% ipython --no-banner

In [1]: import numpy as np

In [2]: import numpy.linalg as la

In [3]: np.set_printoptions(precision=3, suppress=True, linewidth=200, legacy="1.25")

In [4]: W0 = np.load("x.npy")

In [5]: W0
Out[5]: 
array([[0.25 , 0.083, 0.083, 0.417],
       [0.083, 0.028, 0.028, 0.139],
       [0.083, 0.028, 0.028, 0.139],
       [0.417, 0.139, 0.139, 0.694]])

In [6]: # column 2 repeats column 1

In [7]: print(round(np.trace(la.pinv(W0) @ W0), 3))
1.0

In [8]: W0 @ la.pinv(W0) @ W0
Out[8]: 
array([[0.25 , 0.083, 0.083, 0.417],
       [0.083, 0.028, 0.028, 0.139],
       [0.083, 0.028, 0.028, 0.139],
       [0.417, 0.139, 0.139, 0.694]])

In [9]: np.abs(np.diag(la.qr(W0)[1])) > 1e-9
Out[9]: array([ True, False, False, False])

In [10]: np.unique(W0.round(6), axis=0).shape
Out[10]: (3, 4)

In [11]: f, g = W0[0], W0[3]

In [12]: print(f @ f)
0.25

In [13]: round(f @ g, 3)
Out[13]: 0.417

In [14]: p = (f @ g) / (f @ f) * f

In [15]: round(float((g - p) @ f), 3)
Out[15]: -0.0

In [16]: print(np.round(g - p, 3) + 0)
[0. 0. 0. 0.]

In [17]: round(la.norm(f + g) ** 2 + la.norm(f - g) ** 2, 3)
Out[17]: 1.889

In [18]: round(float(la.det(W0.T)), 3)
Out[18]: -0.0

In [19]: np.einsum("ii->", W0)
Out[19]: 1.0

In [20]: np.round(la.eigvals(W0), 3) + 0
Out[20]: array([0., 1., 0., 0.])

In [21]: vals, vecs = la.eigh(W0)

In [22]: np.round(vecs.T @ vecs, 3) + 0
Out[22]: 
array([[1., 0., 0., 0.],
       [0., 1., 0., 0.],
       [0., 0., 1., 0.],
       [0., 0., 0., 1.]])

In [23]: (vals > 1e-8).sum(), (vals < -1e-8).sum()
Out[23]: (1, 0)

In [24]: vals.sum(), np.trace(W0)
Out[24]: (1.0, 1.0)

In [25]: print(np.abs(vecs[:, -1]))
[0.5   0.167 0.167 0.833]

In [26]: J = np.load("layer16.npy")

In [27]: print(J)
[[0.545 0.364 0.091]
 [0.333 0.333 0.333]
 [0.333 0.111 0.556]]

In [28]: # a transition matrix

In [29]: la.matrix_power(J, 2)
Out[29]: 
array([[0.449, 0.33 , 0.221],
       [0.404, 0.269, 0.327],
       [0.404, 0.22 , 0.376]])

In [30]: np.sort(np.abs(la.eigvals(J)))[::-1]
Out[30]: array([1.   , 0.222, 0.212])

In [31]: p = np.eye(3)[1]

In [32]: for _ in range(5):
    ...:     p = p @ J
    ...:     print(p.round(3))
    ...: 
[0.333 0.333 0.333]
[0.404 0.269 0.327]
[0.419 0.273 0.308]
[0.422 0.278 0.3  ]
[0.423 0.279 0.298]

In [33]: data = np.load("run6.npy")

In [34]: data
Out[34]: 
array([[-4.669, -1.53 ,  3.096],
       [-1.83 , -0.615,  1.2  ],
       [-0.538, -0.203,  0.357],
       [-1.453, -0.369,  1.051],
       [ 0.572,  0.168, -0.341],
       [-1.975, -0.716,  1.359],
       [-2.87 , -0.976,  1.872],
       [ 1.125,  0.305, -0.713],
       [ 5.167,  1.829, -3.327],
       [ 2.167,  0.753, -1.474],
       [-4.473, -1.45 ,  2.943],
       [ 4.19 ,  1.385, -2.774],
       [-0.543, -0.186,  0.338],
       [-3.557, -1.174,  2.348],
       [-1.576, -0.532,  1.103],
       [-3.352, -1.18 ,  2.281],
       [ 4.863,  1.631, -3.22 ],
       [-4.86 , -1.617,  3.217],
       [ 2.072,  0.666, -1.412],
       [ 0.053, -0.008, -0.09 ],
       [ 0.821,  0.312, -0.614],
       [-5.398, -1.703,  3.561],
       [ 0.916,  0.3  , -0.646],
       [-1.98 , -0.616,  1.355],
       [-0.779, -0.308,  0.577],
       [-0.846, -0.28 ,  0.498]])

In [35]: T = np.stack([W0, 2 * W0, W0[::-1]])

In [36]: (T @ W0.T).shape
Out[36]: (3, 4, 4)

In [37]: la.matrix_rank(T)
Out[37]: array([1, 1, 1])

In [38]: np.round(la.det(T), 3) + 0
Out[38]: array([0., 0., 0.])

In [39]: Z = data[[2, 20]].astype(float)

In [40]: for _ in range(4):
    ...:     labels = la.norm(data[:, None] - Z, axis=-1).argmin(axis=1)
    ...:     Z = np.array([data[labels == j].mean(axis=0) for j in range(2)])
    ...: 

In [41]: labels
Out[41]: array([0, 0, 0, 0, 1, 0, 0, 1, 1, 1, 0, 1, 0, 0, 0, 0, 1, 0, 1, 1, 1, 0, 1, 0, 0, 0])

In [42]: np.bincount(labels)
Out[42]: array([16, 10])

In [43]: x = np.array([1, 2, 2])

In [44]: rhs = data @ x

In [45]: try:
    ...:     la.solve(data, rhs)
    ...: except la.LinAlgError as e:
    ...:     print("failed:", e)
    ...: 
failed: Last 2 dimensions of the array must be square

In [46]: print(la.lstsq(data, rhs)[0])
[1. 2. 2.]

In [47]: print(la.solve(data.T @ data, data.T @ rhs))
[1. 2. 2.]

In [48]: rng = np.random.default_rng(75085)

In [49]: rhs = rhs + 0.3 * rng.normal(size=26)

In [50]: rhs
Out[50]: 
array([-1.66 , -0.335, -0.497,  0.115, -0.097, -0.568, -1.158,  0.003,  2.215,  0.587, -0.766,  1.185, -0.484, -1.24 , -0.808, -1.402,  1.745, -2.163,  0.699, -0.093,  0.569, -1.943,  0.221, -0.439,
        0.051, -0.448])

In [51]: b, *_ = la.lstsq(data, rhs)

In [52]: np.round(data.T @ (rhs - data @ b), 3) + 0
Out[52]: array([0., 0., 0.])

In [53]: [round(float(la.norm(la.solve(data.T @ data + lam * np.eye(3), data.T @ rhs))), 2) for lam in (0, 1, 10, 100)]
Out[53]: [3.52, 0.34, 0.27, 0.22]

In [54]: print(round(la.norm(rhs - data @ b), 3))
1.313

In [55]: b
Out[55]: array([-0.058,  3.35 ,  1.072])

In [56]: arr = np.loadtxt("sample1.csv", delimiter=",")

In [57]: arr
Out[57]: 
array([[ 0., -1.,  0., -1.],
       [ 1.,  0.,  1.,  0.],
       [ 0., -1.,  0., -2.],
       [ 1.,  0.,  2.,  0.]])

In [58]: # antisymmetric, zero diagonal

In [59]: Xc = data - data.mean(axis=1)
Traceback (most recent call last):
  Cell In[59], line 1
    Xc = data - data.mean(axis=1)
ValueError: operands could not be broadcast together with shapes (26,3) (26,) 


In [60]: Xc = data - data.mean(axis=0)

In [61]: Uu, sig, VT = la.svd(Xc, full_matrices=False)

In [62]: np.abs(VT[0]).argmax()
Out[62]: 0

In [63]: np.abs(Uu[:, 0]).argmax()
Out[63]: 8

In [64]: np.searchsorted(np.cumsum(sig ** 2) / (sig ** 2).sum(), 0.9) + 1
Out[64]: 1

In [65]: round((sig ** 2).sum() ** 2 / (sig ** 4).sum(), 3)
Out[65]: 1.001

In [66]: np.abs(VT[-1])
Out[66]: array([0.595, 0.394, 0.7  ])

In [67]: print(np.round(Xc.mean(axis=0), 3) + 0)
[0. 0. 0.]

In [68]: print(la.matrix_rank(Xc))
3

In [69]: sig
Out[69]: array([18.072,  0.247,  0.178])

In [70]: np.round(sig ** 2 / (sig ** 2).sum(), 3) + 0
Out[70]: array([1., 0., 0.])

In [71]: G = arr.T @ arr

In [72]: (arr @ arr.T).shape
Out[72]: (4, 4)

In [73]: la.svd(arr, compute_uv=False) ** 2
Out[73]: array([6.854, 6.854, 0.146, 0.146])

In [74]: print(la.eigvalsh(G)[::-1])
[6.854 6.854 0.146 0.146]

In [75]: np.trace(G), (arr ** 2).sum()
Out[75]: (14.0, 14.0)

In [76]: la.matrix_rank(G)
Out[76]: 4

In [77]: np.allclose(G, G.T)
Out[77]: True

In [78]: G
Out[78]: 
array([[2., 0., 3., 0.],
       [0., 2., 0., 3.],
       [3., 0., 5., 0.],
       [0., 3., 0., 5.]])

In [79]: Uu, sig, VT = la.svd(G)

In [80]: np.argmax(sig[:-1] / (sig[1:] + 1e-6)) + 1
Out[80]: 2

In [81]: sig
Out[81]: array([6.854, 6.854, 0.146, 0.146])

In [82]: other = Uu[:, :2] @ np.diag(sig[:2]) @ VT[:2]

In [83]: la.matrix_rank(other)
Out[83]: 2

In [84]: round(float(la.norm(G - other, 2)), 3), round(sig[2], 3)
Out[84]: (0.146, 0.146)

In [85]: np.round(np.abs(G - other).max(), 3)
Out[85]: 0.106

In [86]: la.matrix_rank(G, rtol=0.05)
Out[86]: 2

In [87]: other = arr / la.norm(arr, axis=1, keepdims=True)

In [88]: G = other @ other.T

In [89]: la.norm(other, axis=1)
Out[89]: array([1., 1., 1., 1.])

In [90]: (np.abs(G) > 0.9).astype(int)
Out[90]: 
array([[1, 0, 1, 0],
       [0, 1, 0, 1],
       [1, 0, 1, 0],
       [0, 1, 0, 1]])

In [91]: np.argwhere(np.triu(np.abs(G) > 0.95, 1))
Out[91]: array([], shape=(0, 2), dtype=int64)

In [92]: G[0]
Out[92]: array([1.   , 0.   , 0.949, 0.   ])

In [93]: (G - 2 * np.eye(4)).round(6).argmax(axis=1)
Out[93]: array([2, 3, 0, 1])

In [94]: mat = np.array([[2, -2, -9, -5], [11, 7, 0, 4], [11, 7, 0, 4], [-5, -9, -16, -12]])

In [95]: other = mat + rng.integers(-2, 3, (4, 2)) @ rng.integers(-2, 3, (2, 4))

In [96]: other
Out[96]: 
array([[  0,  -7,  -9, -10],
       [ 11,   9,   1,   6],
       [ 11,   3,  -2,   0],
       [ -1,  -3, -18,  -6]])

In [97]: np.round(la.svd(other - mat, compute_uv=False), 3) + 0
Out[97]: array([13.3  ,  3.755,  0.   ,  0.   ])

In [98]: la.matrix_rank(other - mat, tol=1e-8)
Out[98]: 2

In [99]: round(la.norm(other, 2) / la.norm(other), 3)
Out[99]: 0.799

In [100]: la.matrix_rank(other, rtol=0.1)
Out[100]: 3

In [101]: np.abs(la.svd(other)[2][-1])
Out[101]: array([0.217, 0.727, 0.111, 0.642])

In [102]: Uu, sig, VT = la.svd(mat)

In [103]: vecs = VT[:(sig > 1e-8).sum()]

In [104]: x = mat[0] + -3 * mat[3] + rng.integers(2) * np.eye(4)[3]

In [105]: x
Out[105]: array([17., 25., 39., 31.])

In [106]: print(vecs.T @ vecs)
[[ 0.715  0.377 -0.215  0.123]
 [ 0.377  0.285  0.123  0.215]
 [-0.215  0.123  0.715  0.377]
 [ 0.123  0.215  0.377  0.285]]

In [107]: print(la.matrix_rank(np.vstack([mat, x])))
2

In [108]: np.allclose(vecs.T @ vecs @ x, x)
Out[108]: True

In [109]: print(round(la.norm(x - vecs.T @ vecs @ x), 3))
0.0

In [110]: Uu, sig, VT = la.svd(mat)

In [111]: print(np.argmax(sig[:-1] / (sig[1:] + 1e-6)) + 1)
2

In [112]: sig.round(3) + 0
Out[112]: array([27.146, 15.972,  0.   ,  0.   ])

In [113]: other = Uu[:, :2] @ np.diag(sig[:2]) @ VT[:2]

In [114]: la.matrix_rank(other)
Out[114]: 2

In [115]: print(round(la.norm(mat - other, 2), 3), np.round(sig[2], 3))
0.0 0.0

In [116]: print(np.round(np.abs(mat - other).max(), 3))
0.0

In [117]: [round(float(x), 3) for x in la.svd(mat, compute_uv=False)[:3]]
Out[117]: [27.146, 15.972, 0.0]

In [118]: print(la.cond(mat) > 100)
True

In [119]: print(round(la.norm(mat, 2) / la.norm(mat), 3))
0.862

In [120]: np.argsort(-la.norm(mat, axis=0).round(6), kind="stable")[:3]
Out[120]: array([2, 0, 3])

In [121]: E = 0.9 ** np.abs(np.subtract.outer(np.arange(4), np.arange(4)))

In [122]: print(E)
[[1.    0.9   0.81  0.729]
 [0.9   1.    0.9   0.81 ]
 [0.81  0.9   1.    0.9  ]
 [0.729 0.81  0.9   1.   ]]

In [123]: # equal to its transpose

In [124]: Uu, sig, VT = la.svd(E)

In [125]: sig
Out[125]: array([3.527, 0.31 , 0.102, 0.061])

In [126]: other = Uu[:, :1] @ np.diag(sig[:1]) @ VT[:1]

In [127]: la.matrix_rank(other)
Out[127]: 1

In [128]: la.matrix_rank(E, rtol=0.05)
Out[128]: 2

In [129]: round(la.norm(E - other, 2), 3), round(float(sig[1]), 3)
Out[129]: (0.31, 0.31)

In [130]: other
Out[130]: 
array([[0.838, 0.881, 0.881, 0.838],
       [0.881, 0.926, 0.926, 0.881],
       [0.881, 0.926, 0.926, 0.881],
       [0.838, 0.881, 0.881, 0.838]])

In [131]: G = other.T @ other

In [132]: (other @ other.T).shape
Out[132]: (4, 4)

In [133]: round(float(np.trace(G)), 3), np.round((other ** 2).sum(), 3)
Out[133]: (12.437, 12.437)

In [134]: np.allclose(G, G.T)
Out[134]: True

In [135]: print(G)
[[2.954 3.105 3.105 2.954]
 [3.105 3.265 3.265 3.105]
 [3.105 3.265 3.265 3.105]
 [2.954 3.105 3.105 2.954]]

In [136]: print(la.matrix_rank(G))
1

In [137]: np.round(la.svd(other, compute_uv=False) ** 2, 3) + 0
Out[137]: array([12.437,  0.   ,  0.   ,  0.   ])

In [138]: np.round(la.eigvalsh(G)[::-1], 3) + 0
Out[138]: array([12.437,  0.   ,  0.   ,  0.   ])

In [139]: np.diag(G)
Out[139]: array([2.954, 3.265, 3.265, 2.954])

In [140]: other = np.array([[3, 0, -1], [1, 3, 2]])

In [141]: Z = np.kron(other, E)

In [142]: Z
Out[142]: 
array([[ 3.   ,  2.7  ,  2.43 ,  2.187,  0.   ,  0.   ,  0.   ,  0.   , -1.   , -0.9  , -0.81 , -0.729],
       [ 2.7  ,  3.   ,  2.7  ,  2.43 ,  0.   ,  0.   ,  0.   ,  0.   , -0.9  , -1.   , -0.9  , -0.81 ],
       [ 2.43 ,  2.7  ,  3.   ,  2.7  ,  0.   ,  0.   ,  0.   ,  0.   , -0.81 , -0.9  , -1.   , -0.9  ],
       [ 2.187,  2.43 ,  2.7  ,  3.   ,  0.   ,  0.   ,  0.   ,  0.   , -0.729, -0.81 , -0.9  , -1.   ],
       [ 1.   ,  0.9  ,  0.81 ,  0.729,  3.   ,  2.7  ,  2.43 ,  2.187,  2.   ,  1.8  ,  1.62 ,  1.458],
       [ 0.9  ,  1.   ,  0.9  ,  0.81 ,  2.7  ,  3.   ,  2.7  ,  2.43 ,  1.8  ,  2.   ,  1.8  ,  1.62 ],
       [ 0.81 ,  0.9  ,  1.   ,  0.9  ,  2.43 ,  2.7  ,  3.   ,  2.7  ,  1.62 ,  1.8  ,  2.   ,  1.8  ],
       [ 0.729,  0.81 ,  0.9  ,  1.   ,  2.187,  2.43 ,  2.7  ,  3.   ,  1.458,  1.62 ,  1.8  ,  2.   ]])

In [143]: theta = np.radians(90)

In [144]: r_ = np.eye(12)

In [145]: r_[10, 10] = r_[6, 6] = np.cos(theta)

In [146]: r_[10, 6], r_[6, 10] = -np.sin(theta), np.sin(theta)

In [147]: r_.round(3) + 0
Out[147]: 
array([[ 1.,  0.,  0.,  0.,  0.,  0.,  0.,  0.,  0.,  0.,  0.,  0.],
       [ 0.,  1.,  0.,  0.,  0.,  0.,  0.,  0.,  0.,  0.,  0.,  0.],
       [ 0.,  0.,  1.,  0.,  0.,  0.,  0.,  0.,  0.,  0.,  0.,  0.],
       [ 0.,  0.,  0.,  1.,  0.,  0.,  0.,  0.,  0.,  0.,  0.,  0.],
       [ 0.,  0.,  0.,  0.,  1.,  0.,  0.,  0.,  0.,  0.,  0.,  0.],
       [ 0.,  0.,  0.,  0.,  0.,  1.,  0.,  0.,  0.,  0.,  0.,  0.],
       [ 0.,  0.,  0.,  0.,  0.,  0.,  0.,  0.,  0.,  0.,  1.,  0.],
       [ 0.,  0.,  0.,  0.,  0.,  0.,  0.,  1.,  0.,  0.,  0.,  0.],
       [ 0.,  0.,  0.,  0.,  0.,  0.,  0.,  0.,  1.,  0.,  0.,  0.],
       [ 0.,  0.,  0.,  0.,  0.,  0.,  0.,  0.,  0.,  1.,  0.,  0.],
       [ 0.,  0.,  0.,  0.,  0.,  0., -1.,  0.,  0.,  0.,  0.,  0.],
       [ 0.,  0.,  0.,  0.,  0.,  0.,  0.,  0.,  0.,  0.,  0.,  1.]])

In [148]: other = Z @ r_.T

In [149]: round(la.det(r_), 3), np.trace(r_)
Out[149]: (1.0, 10.0)

In [150]: np.allclose(Z @ Z.T, other @ other.T)
Out[150]: True

In [151]: np.abs(other - Z).max(axis=0)
Out[151]: array([0., 0., 0., 0., 0., 0., 1., 0., 0., 0., 5., 0.])

In [152]: vals, vecs = la.eigh(E)

In [153]: x = np.array([-2, 1, 1, -1])

In [154]: np.abs(E).sum(axis=1).max(), round(float(np.abs(vals).max()), 3)
Out[154]: (3.61, 3.527)

In [155]: print(np.round(x @ E @ x, 3))
1.456

In [156]: A = np.loadtxt("test2.csv", delimiter=",")

In [157]: print(A)
[[ 12.014 -28.221  -4.135]
 [ 12.785 -28.414  -2.355]
 [ 12.243 -26.424  -3.511]
 [ 12.941 -26.041  -2.421]
 [ 12.49  -26.799  -2.006]
 [ 12.224 -27.686  -2.05 ]
 [ 10.599 -27.641  -3.326]
 [  9.983 -29.173  -4.411]
 [ 11.331 -26.887  -2.138]
 [ 10.69  -27.864  -5.685]
 [ 11.629 -26.512  -3.786]
 [ 11.842 -26.503  -3.803]
 [ 12.839 -26.436  -2.171]
 [ 13.654 -26.861  -3.687]
 [ 11.372 -27.359  -3.319]
 [ 11.749 -27.049  -1.854]
 [ 10.552 -26.92   -3.979]
 [ 10.101 -27.193  -5.093]
 [ 13.127 -26.656  -3.803]
 [ 14.188 -27.524  -4.136]
 [ 12.973 -27.469  -2.074]
 [ 11.598 -26.44   -1.923]
 [ 11.808 -26.426  -1.855]
 [ 11.697 -25.785  -2.55 ]
 [ 11.865 -28.773  -2.487]]

In [158]: print([round(float(x), 3) for x in la.svd(A, compute_uv=False)[:3]])
[149.219, 6.313, 4.185]
